% ipython --no-banner

In [1]: import numpy as np

In [2]: import numpy.linalg as la

In [3]: np.set_printoptions(precision=3, suppress=True, linewidth=160, floatmode="fixed")

In [4]: tidy = lambda a: np.round(a, 3) + 0

In [5]: other = np.array([[2, 5, 1, 4, 1],
   ...:     [1, 0, 3, 3, 2],
   ...:     [1, 3, 1, 2, 3],
   ...:     [5, 1, 2, 0, 2],
   ...:     [0, 2, 1, 0, 0]])

In [6]: other[-1] = other[0]

In [7]: X = other + 0.3 * np.eye(5)

In [8]: X
Out[8]: 
array([[2.300, 5.000, 1.000, 4.000, 1.000],
       [1.000, 0.300, 3.000, 3.000, 2.000],
       [1.000, 3.000, 1.300, 2.000, 3.000],
       [5.000, 1.000, 2.000, 0.300, 2.000],
       [2.000, 5.000, 1.000, 4.000, 1.300]])

In [9]: hat = np.triu(np.array([[1, -3, 1, 1, -1],
   ...:     [-1, 3, 3, -1, 1],
   ...:     [-2, 1, -3, 2, -2],
   ...:     [2, 1, 0, -1, 0],
   ...:     [-3, -2, 1, -1, 1]]), 1) + np.eye(5)

In [10]: other = hat @ X @ la.inv(hat)

In [11]: tidy(np.poly(other))
Out[11]: array([   1.000,   -5.500,  -54.300, -110.430,   66.472,   -8.495])

In [12]: la.matrix_rank(other)
Out[12]: np.int64(5)

In [13]: x0 = np.array([-1, -6, -9, 1, 1])

In [14]: h1 = np.maximum(X @ x0, 0)

In [15]: print(np.flatnonzero(h1 > 1e-9))
[]

In [16]: print(round(np.log10(la.cond(X))))
3

In [17]: la.matrix_rank(X, rtol=0.1)
Out[17]: np.int64(4)

In [18]: np.argsort(-la.norm(X, axis=0).round(6), kind="stable")[:3]
Out[18]: array([1, 3, 0])

In [19]: tidy(np.abs(la.svd(X)[2][-1]))
Out[19]: array([0.204, 0.390, 0.702, 0.462, 0.317])

In [20]: f, g = X[4], X[0]

In [21]: print(f @ f)
47.69

In [22]: pr = (f @ g) / (f @ f) * f

In [23]: la.matrix_rank(np.outer(f, g))
Out[23]: np.int64(1)

In [24]: tidy(np.outer(f, g))
Out[24]: 
array([[ 4.600, 10.000,  2.000,  8.000,  2.000],
       [11.500, 25.000,  5.000, 20.000,  5.000],
       [ 2.300,  5.000,  1.000,  4.000,  1.000],
       [ 9.200, 20.000,  4.000, 16.000,  4.000],
       [ 2.990,  6.500,  1.300,  5.200,  1.300]])

In [25]: tidy((g - pr) @ f)
Out[25]: np.float64(0.0)

In [26]: tidy(pr)
Out[26]: array([2.009, 5.022, 1.004, 4.018, 1.306])

In [27]: print(tidy(np.diff(X, axis=0)))
[[-1.300 -4.700  2.000 -1.000  1.000]
 [ 0.000  2.700 -1.700 -1.000  1.000]
 [ 4.000 -2.000  0.700 -1.700 -1.000]
 [-3.000  4.000 -1.000  3.700 -0.700]]

In [28]: X.shape
Out[28]: (5, 5)

In [29]: la.rank(X)
AttributeError: module 'numpy.linalg' has no attribute 'rank'


In [30]: tidy(la.svd(X, compute_uv=False))
Out[30]: array([11.852,  4.798,  3.285,  1.889,  0.024])

In [31]: J = np.load("block8.npy")

In [32]: J
Out[32]: 
array([[ -4.306,   5.865,  -0.836,  -4.974,  -9.062,  -1.440, -10.368,  -6.361],
       [ -7.387, -14.153,   9.818,  -0.844,  -0.564,   1.598,   6.163,   0.792],
       [ 13.852,   2.778,  -6.831,   9.058,  15.257,   3.296,  19.427,  14.613],
       [-28.199, -12.673,  19.494, -21.836, -31.792,   6.000, -11.811, -22.496],
       [-13.127,  -5.462,   4.781,  -3.833, -10.142,   0.189, -11.750,  -4.999],
       [  7.030,   1.060,  -4.058,   3.942,   6.007,  -1.129,   5.634,   4.589],
       [ 13.207,  13.358,  -8.224,   1.397,   5.986,   1.294,   5.105,   1.913],
       [ -9.260,   2.344,   9.406, -10.435, -11.387,   2.552,  -2.980, -11.258],
       [  4.579,   7.172,  -3.239,   0.295,   2.575,   0.080,   0.860,   0.057],
       [ -0.563,  -6.645,   1.877,   0.928,   0.555,   1.533,   5.612,   2.668],
       [  2.541,  -3.371,  -0.943,   7.283,  10.080,   1.197,   7.373,  10.357],
       [-30.292, -25.616,  16.530, -13.104, -28.519,   3.981,  -8.213, -11.219],
       [ -2.795,   1.863,   1.552,  -5.786,  -7.310,   1.617,  -2.755,  -6.835],
       [ 24.627,  25.651, -13.067,   5.762,  17.325,  -1.558,   8.325,   5.222],
       [  8.304,  -4.428,  -6.686,  11.578,  13.682,  -3.145,   3.990,  12.245],
       [  7.010,   2.680,  -2.256,   6.383,  11.324,  -0.032,   7.459,   7.660],
       [  8.777,   7.085,  -6.746,   2.508,   5.352,   2.078,   6.121,   4.518],
       [ -1.040,   4.103,   4.243,  -5.455,  -4.076,   2.187,   1.595,  -5.687],
       [  2.969,  -5.101,  -7.092,   7.222,   3.940,  -2.367,  -0.905,   7.377],
       [-12.595, -23.440,   4.747,   2.973,  -4.435,   2.500,   2.677,   6.616],
       [  7.737,  14.978,  -3.002,  -2.557,   1.465,   0.997,   1.764,  -2.019],
       [  1.687,  -2.295,   1.174,   4.093,   6.683,   1.894,   7.654,   6.329],
       [ -6.847,   1.670,   6.154, -11.555, -14.024,   0.164,  -8.383, -15.419],
       [  3.585,   7.578,   1.798,  -1.828,   2.737,  -1.988,   0.252,  -4.046],
       [ -1.491,   0.046,   2.984,  -2.835,  -2.157,   2.938,   3.805,  -1.453],
       [-12.125, -12.196,   5.295,  -0.665,  -6.778,   1.363,  -2.945,   0.331],
       [-13.137, -11.835,   7.176,  -5.130, -11.583,   0.536,  -6.758,  -5.757],
       [ 12.386,   6.673,  -7.924,   9.567,  14.425,   0.194,   8.858,  12.289],
       [ -3.915,  -4.938,   3.693,  -1.727,  -1.690,   3.627,   4.193,   0.372],
       [  1.602,   0.260,  -1.594,   0.687,   0.963,   1.337,   2.668,   1.904],
       [ -9.059,  -5.436,  -0.617,  -0.562,  -6.691,  -2.262, -14.179,  -3.159],
       [ 10.313,  11.462,  -6.866,   4.102,   8.652,  -2.504,  -1.621,   2.153],
       [ 26.113,  19.984, -17.469,  12.010,  21.799,  -5.918,   3.391,   9.572],
       [  5.900,  -7.395,  -7.141,  11.538,  12.250,  -2.687,   1.964,  12.414],
       [ -2.426,  -9.628,  -1.698,   5.242,   2.003,   1.176,   2.823,   7.058],
       [ 18.332,  21.169,  -9.904,   4.108,  12.663,  -3.568,   0.909,   1.159],
       [ 11.310,   8.671,  -6.519,   3.148,   7.374,  -0.254,   5.882,   3.585]])

In [33]: C = J[[1, 23]].astype(float)

In [34]: for _ in range(6):
    ...:     idx = la.norm(J[:, None] - C, axis=-1).argmin(axis=1)
    ...:     C = np.array([J[idx == j].mean(axis=0) for j in range(2)])
    ...: 

In [35]: idx
Out[35]: array([0, 0, 1, 0, 0, 1, 1, 0, 1, 1, 1, 0, 0, 1, 1, 1, 1, 0, 1, 0, 1, 1, 0, 1, 0, 0, 0, 1, 0, 1, 0, 1, 1, 1, 1, 1, 1])

In [36]: print(np.abs(C[1] - C[0]).argmax())
0

In [37]: cen = (J - J.mean(axis=0)) / J.std(axis=0)

In [38]: tidy(cen.std(axis=0))
Out[38]: array([1.000, 1.000, 1.000, 1.000, 1.000, 1.000, 1.000, 1.000])

In [39]: c = la.lstsq(np.delete(cen, 1, axis=1), cen[:, 1])[0]

In [40]: print(np.abs(c).argmax())
2

In [41]: rng = np.random.default_rng(320866)

In [42]: idx = rng.permutation(8)

In [43]: other = J[:, idx] * rng.choice([-1, 1], 8)

In [44]: other
Out[44]: 
array([[  1.440,   6.361,  10.368,   4.306,   0.836,   5.865,  -4.974,   9.062],
       [ -1.598,  -0.792,  -6.163,   7.387,  -9.818, -14.153,  -0.844,   0.564],
       [ -3.296, -14.613, -19.427, -13.852,   6.831,   2.778,   9.058, -15.257],
       [ -6.000,  22.496,  11.811,  28.199, -19.494, -12.673, -21.836,  31.792],
       [ -0.189,   4.999,  11.750,  13.127,  -4.781,  -5.462,  -3.833,  10.142],
       [  1.129,  -4.589,  -5.634,  -7.030,   4.058,   1.060,   3.942,  -6.007],
       [ -1.294,  -1.913,  -5.105, -13.207,   8.224,  13.358,   1.397,  -5.986],
       [ -2.552,  11.258,   2.980,   9.260,  -9.406,   2.344, -10.435,  11.387],
       [ -0.080,  -0.057,  -0.860,  -4.579,   3.239,   7.172,   0.295,  -2.575],
       [ -1.533,  -2.668,  -5.612,   0.563,  -1.877,  -6.645,   0.928,  -0.555],
       [ -1.197, -10.357,  -7.373,  -2.541,   0.943,  -3.371,   7.283, -10.080],
       [ -3.981,  11.219,   8.213,  30.292, -16.530, -25.616, -13.104,  28.519],
       [ -1.617,   6.835,   2.755,   2.795,  -1.552,   1.863,  -5.786,   7.310],
       [  1.558,  -5.222,  -8.325, -24.627,  13.067,  25.651,   5.762, -17.325],
       [  3.145, -12.245,  -3.990,  -8.304,   6.686,  -4.428,  11.578, -13.682],
       [  0.032,  -7.660,  -7.459,  -7.010,   2.256,   2.680,   6.383, -11.324],
       [ -2.078,  -4.518,  -6.121,  -8.777,   6.746,   7.085,   2.508,  -5.352],
       [ -2.187,   5.687,  -1.595,   1.040,  -4.243,   4.103,  -5.455,   4.076],
       [  2.367,  -7.377,   0.905,  -2.969,   7.092,  -5.101,   7.222,  -3.940],
       [ -2.500,  -6.616,  -2.677,  12.595,  -4.747, -23.440,   2.973,   4.435],
       [ -0.997,   2.019,  -1.764,  -7.737,   3.002,  14.978,  -2.557,  -1.465],
       [ -1.894,  -6.329,  -7.654,  -1.687,  -1.174,  -2.295,   4.093,  -6.683],
       [ -0.164,  15.419,   8.383,   6.847,  -6.154,   1.670, -11.555,  14.024],
       [  1.988,   4.046,  -0.252,  -3.585,  -1.798,   7.578,  -1.828,  -2.737],
       [ -2.938,   1.453,  -3.805,   1.491,  -2.984,   0.046,  -2.835,   2.157],
       [ -1.363,  -0.331,   2.945,  12.125,  -5.295, -12.196,  -0.665,   6.778],
       [ -0.536,   5.757,   6.758,  13.137,  -7.176, -11.835,  -5.130,  11.583],
       [ -0.194, -12.289,  -8.858, -12.386,   7.924,   6.673,   9.567, -14.425],
       [ -3.627,  -0.372,  -4.193,   3.915,  -3.693,  -4.938,  -1.727,   1.690],
       [ -1.337,  -1.904,  -2.668,  -1.602,   1.594,   0.260,   0.687,  -0.963],
       [  2.262,   3.159,  14.179,   9.059,   0.617,  -5.436,  -0.562,   6.691],
       [  2.504,  -2.153,   1.621, -10.313,   6.866,  11.462,   4.102,  -8.652],
       [  5.918,  -9.572,  -3.391, -26.113,  17.469,  19.984,  12.010, -21.799],
       [  2.687, -12.414,  -1.964,  -5.900,   7.141,  -7.395,  11.538, -12.250],
       [ -1.176,  -7.058,  -2.823,   2.426,   1.698,  -9.628,   5.242,  -2.003],
       [  3.568,  -1.159,  -0.909, -18.332,   9.904,  21.169,   4.108, -12.663],
       [  0.254,  -3.585,  -5.882, -11.310,   6.519,   8.671,   3.148,  -7.374]])

In [45]: left, _, Vh = la.svd(J.T @ other)

In [46]: tidy(left @ Vh)
Out[46]: 
array([[ 0.000,  0.000,  0.000, -1.000,  0.000,  0.000,  0.000,  0.000],
       [ 0.000,  0.000,  0.000,  0.000,  0.000,  1.000,  0.000,  0.000],
       [ 0.000,  0.000,  0.000,  0.000, -1.000,  0.000,  0.000,  0.000],
       [ 0.000,  0.000,  0.000,  0.000,  0.000,  0.000,  1.000,  0.000],
       [ 0.000,  0.000,  0.000,  0.000,  0.000,  0.000,  0.000, -1.000],
       [-1.000,  0.000,  0.000,  0.000,  0.000,  0.000,  0.000,  0.000],
       [ 0.000,  0.000, -1.000,  0.000,  0.000,  0.000,  0.000,  0.000],
       [ 0.000, -1.000,  0.000,  0.000,  0.000,  0.000,  0.000,  0.000]])

In [47]: tidy(la.lstsq(J, other)[0])
Out[47]: 
array([[ 0.000,  0.000,  0.000, -1.000,  0.000,  0.000,  0.000,  0.000],
       [ 0.000,  0.000,  0.000,  0.000,  0.000,  1.000,  0.000,  0.000],
       [ 0.000,  0.000,  0.000,  0.000, -1.000,  0.000,  0.000,  0.000],
       [ 0.000,  0.000,  0.000,  0.000,  0.000,  0.000,  1.000,  0.000],
       [ 0.000,  0.000,  0.000,  0.000,  0.000,  0.000,  0.000, -1.000],
       [-1.000,  0.000,  0.000,  0.000,  0.000,  0.000,  0.000,  0.000],
       [ 0.000,  0.000, -1.000,  0.000,  0.000,  0.000,  0.000,  0.000],
       [ 0.000, -1.000,  0.000,  0.000,  0.000,  0.000,  0.000,  0.000]])
